$ python3 -q
>>> import numpy as np
>>> from numpy import linalg as LA
>>> np.set_printoptions(suppress=True, linewidth=200)
>>> tidy = lambda a: np.round(a, 2) + 0
>>> M = np.load("dump.npy")
>>> M
array([[-1.13,  0.29,  2.64,  1.46, -1.81, -1.  ],
       [-0.15,  0.93, -4.96, -4.21,  0.71,  0.58],
       [ 1.62,  1.09, -7.21, -3.45,  2.23,  1.33],
       [-1.04,  0.34,  0.77, -0.32, -0.43, -1.06],
       [-2.33,  1.07,  2.38, -1.19, -1.77, -2.28],
       [ 0.42, -0.86,  2.33,  1.79, -0.65,  1.14],
       [ 1.15, -1.05, -1.13,  0.93,  0.63,  1.74],
       [ 0.31,  0.84,  0.17,  3.73, -0.53,  0.26],
       [ 0.59, -0.77,  2.61,  2.46, -1.01,  1.07],
       [-0.41, -0.46,  3.59, -0.32, -0.59, -0.75],
       [ 4.38, -2.32, -3.28,  0.46,  2.39,  4.82],
       [-1.22, -1.23,  3.32,  0.03, -1.98,  0.37],
       [-5.34,  0.97,  6.73, -0.71, -4.16, -4.59],
       [ 2.24, -0.7 , -1.39,  0.43,  0.98,  2.3 ],
       [ 0.31, -0.26, -1.21, -2.18,  0.68, -0.11],
       [ 4.05, -1.4 , -4.97, -0.62,  2.61,  4.6 ],
       [-2.9 ,  0.06,  6.36,  2.16, -2.71, -3.45],
       [ 1.5 ,  1.81, -6.82, -3.51,  3.26,  0.07],
       [ 2.59, -0.27, -5.91, -2.03,  3.01,  2.34],
       [-0.67, -2.09,  6.04,  1.99, -3.18,  0.7 ],
       [-0.57, -0.64,  0.98, -0.73, -1.29,  0.44],
       [ 1.68, -0.45, -2.43,  0.56,  1.23,  2.24],
       [-0.2 , -0.32,  3.09,  2.46, -0.42, -0.4 ],
       [-1.14, -0.98,  4.62,  1.7 , -2.29,  0.27],
       [ 1.14, -0.22, -3.44, -1.49,  1.17,  1.36],
       [ 1.74,  1.49, -5.77, -0.08,  0.76,  2.2 ],
       [-0.51,  0.33,  1.45,  1.83, -0.11, -1.73],
       [-2.34,  2.1 , -2.26, -3.08, -1.29, -1.66],
       [-0.8 , -0.72,  3.37,  0.84, -1.41, -0.7 ],
       [ 1.89, -1.75, -0.03,  1.19,  0.82,  2.29],
       [ 0.73, -1.69,  2.61,  2.34, -0.43,  1.26],
       [ 3.44, -0.07, -6.6 , -1.41,  2.56,  3.63],
       [ 0.82,  0.57, -0.46,  1.48,  0.79, -0.31],
       [-0.94, -0.45,  2.79,  0.73, -1.08, -1.1 ]])
>>> x0 = np.array([3, 2, 1, 5, 3, 0])
>>> target = M @ x0
>>> print(tidy(LA.pinv(M) @ M))
[[1. 0. 0. 0. 0. 0.]
 [0. 1. 0. 0. 0. 0.]
 [0. 0. 1. 0. 0. 0.]
 [0. 0. 0. 1. 0. 0.]
 [0. 0. 0. 0. 1. 0.]
 [0. 0. 0. 0. 0. 1.]]
>>> print(tidy(LA.lstsq(M, target)[0]))
[3. 2. 1. 5. 3. 0.]
>>> rng = np.random.default_rng(586)
>>> target = target + 0.05 * rng.normal(size=34)
>>> print(tidy(target))
[  1.77 -22.49 -10.73  -4.54 -13.72   8.88   6.68  19.83  12.13  -1.9   14.77  -8.59 -23.41   9.02  -9.59   9.06   0.46  -6.45   0.16   0.32  -9.55   8.25  12.9    0.83  -4.46   4.39   9.47 -24.38
  -0.54  10.59  11.88   4.18  12.83  -0.44]
>>> beta, *_ = LA.lstsq(M, target)
>>> tidy(M.T @ (target - M @ beta))
array([0., 0., 0., 0., 0., 0.])
>>> tidy(beta)
array([ 3.08,  1.99,  1.  ,  4.99,  2.95, -0.05])
>>> tidy(LA.norm(target - M @ beta))
np.float64(0.25)
>>> beta.round()
array([ 3.,  2.,  1.,  5.,  3., -0.])
>>> out = np.c_[M[:, :2] @ np.array([[8, -6], [-8, -6]]), np.array([0, 0, 2, 2, 1, 0, 0, 3, 0, 2, 3, 0, 1, 0, 3, 0, 0, 2, 3, 1, 2, 2, 2, 2, 1, 0, 1, 2, 1, 1, 1, 3, 1, 2])]
>>> tidy(out)
array([[-11.36,   5.04,   0.  ],
       [ -8.64,  -4.68,   0.  ],
       [  4.24, -16.26,   2.  ],
       [-11.04,   4.2 ,   2.  ],
       [-27.2 ,   7.56,   1.  ],
       [ 10.24,   2.64,   0.  ],
       [ 17.6 ,  -0.6 ,   0.  ],
       [ -4.24,  -6.9 ,   3.  ],
       [ 10.88,   1.08,   0.  ],
       [  0.4 ,   5.22,   2.  ],
       [ 53.6 , -12.36,   3.  ],
       [  0.08,  14.7 ,   0.  ],
       [-50.48,  26.22,   1.  ],
       [ 23.52,  -9.24,   0.  ],
       [  4.56,  -0.3 ,   3.  ],
       [ 43.6 , -15.9 ,   0.  ],
       [-23.68,  17.04,   0.  ],
       [ -2.48, -19.86,   2.  ],
       [ 22.88, -13.92,   3.  ],
       [ 11.36,  16.56,   1.  ],
       [  0.56,   7.26,   2.  ],
       [ 17.04,  -7.38,   2.  ],
       [  0.96,   3.12,   2.  ],
       [ -1.28,  12.72,   2.  ],
       [ 10.88,  -5.52,   1.  ],
       [  2.  , -19.38,   0.  ],
       [ -6.72,   1.08,   1.  ],
       [-35.52,   1.44,   2.  ],
       [ -0.64,   9.12,   1.  ],
       [ 29.12,  -0.84,   1.  ],
       [ 19.36,   5.76,   1.  ],
       [ 28.08, -20.22,   3.  ],
       [  2.  ,  -8.34,   1.  ],
       [ -3.92,   8.34,   2.  ]])
>>> LA.matrix_rank(np.c_[M, out])
np.int64(7)
>>> tidy(LA.lstsq(M, out[:, 0])[0])
array([ 8., -8.,  0.,  0.,  0.,  0.])
>>> tidy(LA.norm(LA.qr(M)[0].T @ out, axis=0) ** 2 / ((out ** 2).sum(axis=0) + 1e-12))
array([1. , 1. , 0.1])
